$ python -q
>>> import numpy as np
>>> import numpy.linalg as la
>>> np.set_printoptions(precision=3, suppress=True, linewidth=100)
>>> K = np.array([[1, -4, 1, -4, 1, -4],
...     [-9, -8, -9, -8, -9, -8],
...     [6, -4, 6, -4, 6, -4],
...     [1, -4, 1, -4, 1, -4],
...     [-9, -8, -9, -8, -9, -8],
...     [6, -4, 6, -4, 6, -4]])
>>> T = np.stack([K, 2 * K, K[::-1]])
>>> T.shape
(3, 6, 6)
>>> (T @ K.T).shape
(3, 6, 6)
>>> np.einsum("bij,cij->bc", T, T)
array([[1284, 2568, 1134],
       [2568, 5136, 2268],
       [1134, 2268, 1284]])
>>> la.matrix_rank(T.reshape(3, -1))
np.int64(2)
>>> la.norm(T, axis=(1, 2))
array([35.833, 71.666, 35.833])
>>> la.det(T)
array([0., 0., 0.])
>>> la.matrix_rank(T)
array([2, 2, 2])
>>> A2 = np.array([[-4, 0, 0],
...     [2, -3, -5],
...     [6, 3, -2],
...     [2, 1, 1],
...     [9, 3, -1],
...     [9, -8, -8]])
>>> np.einsum("ij,ij->i", K, K)
array([ 51, 435, 156,  51, 435, 156])
>>> la.matrix_rank(np.vstack([K, A2.T]))
np.int64(5)
>>> la.matrix_rank(K @ A2)
np.int64(2)
>>> np.vstack([K, A2.T]).shape
(9, 6)
>>> np.einsum("ik,kj->ij", K, A2)
array([[ -41,   46,   45],
       [-203,   26,  123],
       [  14,   76,   30],
       [ -41,   46,   45],
       [-203,   26,  123],
       [  14,   76,   30]])
>>> K @ A2
array([[ -41,   46,   45],
       [-203,   26,  123],
       [  14,   76,   30],
       [ -41,   46,   45],
       [-203,   26,  123],
       [  14,   76,   30]])
>>> U, sigma, Vh = la.svd(K)
>>> np.argmax(sigma[:-1] / (sigma[1:] + 1e-6)) + 1
np.int64(2)
>>> A2 = U[:, :2] @ np.diag(sigma[:2]) @ Vh[:2]
>>> la.matrix_rank(A2)
np.int64(2)
>>> round(float(la.norm(K - A2) / la.norm(K)), 3)
0.0
